In [1]: import numpy as np

In [2]: np.set_printoptions(suppress=True, linewidth=120)

In [3]: data = np.load("case19.npy")

In [4]: data
Out[4]: 
array([[ 0,  0, -2,  0,  2],
       [ 0, -2,  2,  0,  1],
       [-2,  2, -2,  0, -2],
       [ 0,  0,  0,  2,  0],
       [ 0,  1,  0,  0,  0]])

In [5]: # 2 blocks once reordered

In [6]: x0 = np.array([-2, 1, 1, -2, 2])

In [7]: y = data @ x0

In [8]: y
Out[8]: array([ 2,  2,  0, -4,  1])

In [9]: np.round(np.linalg.solve(data.T, data[1]), 3) + 0
Out[9]: array([0., 1., 0., 0., 0.])

In [10]: out = np.linalg.inv(data)

In [11]: np.round(np.linalg.inv(out), 3) + 0
Out[11]: 
array([[ 0.,  0., -2.,  0.,  2.],
       [ 0., -2.,  2.,  0.,  1.],
       [-2.,  2., -2.,  0., -2.],
       [ 0.,  0.,  0.,  2.,  0.],
       [ 0.,  1.,  0.,  0.,  0.]])

In [12]: round(float(np.linalg.det(data) * np.linalg.det(out)), 3)
Out[12]: 1.0

In [13]: out.round(3) + 0
Out[13]: 
array([[-0.167, -0.667, -0.5  ,  0.   , -0.333],
       [ 0.   ,  0.   ,  0.   ,  0.   ,  1.   ],
       [-0.167,  0.333,  0.   ,  0.   ,  0.667],
       [ 0.   ,  0.   ,  0.   ,  0.5  ,  0.   ],
       [ 0.333,  0.333,  0.   ,  0.   ,  0.667]])

In [14]: round(float(np.linalg.cond(data)), 3)
Out[14]: 7.419

In [15]: np.round(data @ out, 3) + 0
Out[15]: 
array([[1., 0., 0., 0., 0.],
       [0., 1., 0., 0., 0.],
       [0., 0., 1., 0., 0.],
       [0., 0., 0., 1., 0.],
       [0., 0., 0., 0., 1.]])

In [16]: np.allclose(out, data.T)
Out[16]: False

In [17]: f, v = data[4], data[3]

In [18]: f @ f
Out[18]: np.int64(1)

In [19]: p = (f @ v) / (f @ f) * f

In [20]: p
Out[20]: array([0., 0., 0., 0., 0.])

In [21]: np.outer(f, v)
Out[21]: 
array([[0, 0, 0, 0, 0],
       [0, 0, 0, 2, 0],
       [0, 0, 0, 0, 0],
       [0, 0, 0, 0, 0],
       [0, 0, 0, 0, 0]])

In [22]: W0 = np.load("data.npy")

In [23]: W0
Out[23]: 
array([[1, 0, 0, 0, 0, 0, 0],
       [0, 2, 5, 0, 0, 4, 5],
       [0, 1, 3, 3, 0, 1, 0],
       [0, 1, 4, 5, 0, 2, 5],
       [0, 0, 0, 0, 2, 0, 0],
       [0, 3, 0, 5, 0, 0, 4],
       [0, 1, 3, 2, 0, 5, 1]])

In [24]: (np.linalg.matrix_power((W0 != 0) + (W0.T != 0) + np.eye(7), 7) > 0).astype(int)
Out[24]: 
array([[1, 0, 0, 0, 0, 0, 0],
       [0, 1, 1, 1, 0, 1, 1],
       [0, 1, 1, 1, 0, 1, 1],
       [0, 1, 1, 1, 0, 1, 1],
       [0, 0, 0, 0, 1, 0, 0],
       [0, 1, 1, 1, 0, 1, 1],
       [0, 1, 1, 1, 0, 1, 1]])

In [25]: np.flatnonzero(np.linalg.matrix_power((W0 != 0) + (W0.T != 0) + np.eye(7), 7)[6])
Out[25]: array([1, 2, 3, 5, 6])

In [26]: (W0 != 0).astype(int)
Out[26]: 
array([[1, 0, 0, 0, 0, 0, 0],
       [0, 1, 1, 0, 0, 1, 1],
       [0, 1, 1, 1, 0, 1, 0],
       [0, 1, 1, 1, 0, 1, 1],
       [0, 0, 0, 0, 1, 0, 0],
       [0, 1, 0, 1, 0, 0, 1],
       [0, 1, 1, 1, 0, 1, 1]])

In [27]: m1 = np.loadtxt("layer8.csv", delimiter=",")

In [28]: m1
Out[28]: 
array([[  20.694, -179.888,  -60.756,  -38.836],
       [  20.406, -178.611,  -60.456,  -39.786],
       [  18.112, -180.018,  -61.372,  -39.447],
       [  20.254, -181.053,  -59.891,  -38.128],
       [  21.257, -179.687,  -60.44 ,  -38.384],
       [  19.863, -179.13 ,  -60.381,  -39.701],
       [  19.775, -180.814,  -60.086,  -40.67 ],
       [  21.173, -179.311,  -59.32 ,  -40.46 ],
       [  20.596, -180.142,  -59.386,  -41.681],
       [  20.004, -179.793,  -58.63 ,  -37.493],
       [  21.737, -179.399,  -60.192,  -41.562],
       [  20.153, -179.481,  -58.705,  -40.441],
       [  19.334, -180.222,  -59.182,  -40.939],
       [  20.12 , -181.008,  -59.668,  -40.438],
       [  19.701, -179.436,  -59.995,  -40.241],
       [  18.346, -183.244,  -60.554,  -40.741],
       [  20.934, -180.644,  -60.023,  -40.084],
       [  20.789, -180.444,  -59.082,  -40.259],
       [  21.276, -178.956,  -59.782,  -40.565],
       [  19.54 , -178.622,  -59.505,  -39.949],
       [  21.273, -180.634,  -60.193,  -39.28 ],
       [  20.917, -180.169,  -61.267,  -39.659],
       [  19.477, -180.658,  -60.691,  -39.966],
       [  18.926, -180.486,  -58.112,  -39.168]])

In [29]: # column 1 dominates

In [30]: Xc = (m1 - m1.mean(axis=0)) / m1.std(axis=0)

In [31]: np.round(Xc.std(axis=0), 3)
Out[31]: array([1., 1., 1., 1.])

In [32]: beta = np.linalg.lstsq(np.delete(Xc, 2, axis=1), Xc[:, 2])[0]

In [33]: round(float(1 - np.var(Xc[:, 2] - np.delete(Xc, 2, axis=1) @ beta)), 3)
Out[33]: 0.013

In [34]: np.abs(beta).argmax()
Out[34]: np.int64(1)

In [35]: beta.round(3)
Out[35]: array([-0.041,  0.118, -0.035])

In [36]: labels = m1[:, 3] > np.median(m1[:, 3])

In [37]: f = m1[labels].mean(axis=0) - m1[~labels].mean(axis=0)

In [38]: ((m1 - m1.mean(axis=0)) @ f > 0).astype(int)
Out[38]: array([1, 1, 1, 1, 1, 1, 0, 0, 0, 1, 0, 0, 0, 0, 0, 0, 0, 0, 0, 1, 1, 1, 1, 1])

In [39]: f.round(3)
Out[39]: array([-0.268,  0.363, -0.477,  1.524])

In [40]: np.argsort(-np.abs(f).round(6), kind="stable")
Out[40]: array([3, 2, 1, 0])
